% python3 -q
>>> import numpy as np
>>> import numpy.linalg as la
>>> np.set_printoptions(precision=1, suppress=True, linewidth=160)
>>> data = np.loadtxt("out14.csv", delimiter=",")
>>> data
array([[ 0.,  2.,  0., -2.,  3.,  2.,  0.,  0.],
       [ 2.,  0.,  2.,  0., -2.,  3.,  2.,  0.],
       [ 0.,  2.,  0.,  2.,  0., -2.,  3.,  2.],
       [-2.,  0.,  2.,  0.,  2.,  0., -2.,  3.],
       [ 3., -2.,  0.,  2.,  0.,  2.,  0., -2.],
       [ 2.,  3., -2.,  0.,  2.,  0.,  2.,  0.],
       [ 0.,  2.,  3., -2.,  0.,  2.,  0.,  2.],
       [ 0.,  0.,  2.,  3., -2.,  0.,  2.,  0.]])
>>> ev, vecs = la.eigh(data)
>>> x0 = np.array([1, 0, 1, 1, 0, 0, 1, 1])
>>> print(vecs * np.maximum(ev, 0) @ vecs.T)
[[ 1.8  1.  -0.3 -0.7  1.4  1.8  0.7 -0.7]
 [ 1.   2.   1.  -0.5 -0.3  1.5  1.9  0.7]
 [-0.3  1.   2.1  1.1 -0.6 -0.1  1.5  1.8]
 [-0.7 -0.5  1.1  2.2  0.5 -0.6 -0.3  1.4]
 [ 1.4 -0.3 -0.6  0.5  2.2  1.1 -0.5 -0.7]
 [ 1.8  1.5 -0.1 -0.6  1.1  2.1  1.  -0.3]
 [ 0.7  1.9  1.5 -0.3 -0.5  1.   2.   1. ]
 [-0.7  0.7  1.8  1.4 -0.7 -0.3  1.   1.8]]
>>> np.round(vecs * np.abs(ev) @ vecs.T, 1) + 0
array([[ 3.7,  0.1, -0.7,  0.7, -0.3,  1.7,  1.4, -1.3],
       [ 0.1,  4.1,  0. , -1.1,  1.4, -0.1,  1.8,  1.4],
       [-0.7,  0. ,  4.2,  0.2, -1.1,  1.8, -0.1,  1.7],
       [ 0.7, -1.1,  0.2,  4.4, -0.9, -1.1,  1.4, -0.3],
       [-0.3,  1.4, -1.1, -0.9,  4.4,  0.2, -1.1,  0.7],
       [ 1.7, -0.1,  1.8, -1.1,  0.2,  4.2,  0. , -0.7],
       [ 1.4,  1.8, -0.1,  1.4, -1.1,  0. ,  4.1,  0.1],
       [-1.3,  1.4,  1.7, -0.3,  0.7, -0.7,  0.1,  3.7]])
>>> np.abs(data).sum(axis=1).max(), round(np.abs(ev).max(), 1)
(np.float64(11.0), np.float64(7.6))
>>> print(x0 @ data @ x0 / (x0 @ x0), round(float(ev[0]), 1), round(float(ev[-1]), 1))
3.2 -7.6 6.6
>>> la.eigvalsh(data[1:, 1:])
array([-6.4, -6.3, -1. ,  0.1,  2.8,  4.3,  6.5])
>>> Uu, sig, VT = la.svd(data, full_matrices=False)
>>> round(float(np.sqrt((sig ** 2).sum())), 1), round(float(la.norm(data)), 1)
(13.9, 13.9)
>>> print(np.round(sig / sig[0], 1) + 0)
[1.  0.9 0.8 0.8 0.4 0.2 0.1 0. ]
>>> np.abs(VT[0])
array([0.4, 0.3, 0.1, 0.5, 0.5, 0.1, 0.3, 0.4])
>>> np.round(VT @ VT.T, 1) + 0
array([[1., 0., 0., 0., 0., 0., 0., 0.],
       [0., 1., 0., 0., 0., 0., 0., 0.],
       [0., 0., 1., 0., 0., 0., 0., 0.],
       [0., 0., 0., 1., 0., 0., 0., 0.],
       [0., 0., 0., 0., 1., 0., 0., 0.],
       [0., 0., 0., 0., 0., 1., 0., 0.],
       [0., 0., 0., 0., 0., 0., 1., 0.],
       [0., 0., 0., 0., 0., 0., 0., 1.]])
>>> np.cumsum(sig ** 2) / np.sum(sig ** 2)
array([0.3, 0.5, 0.7, 0.9, 1. , 1. , 1. , 1. ])
>>> np.abs(Uu[:, 0]).round(6).argmax()
np.int64(3)
>>> np.allclose(Uu * sig @ VT, data)
True
>>> (sig > 1e-8).sum()
np.int64(8)
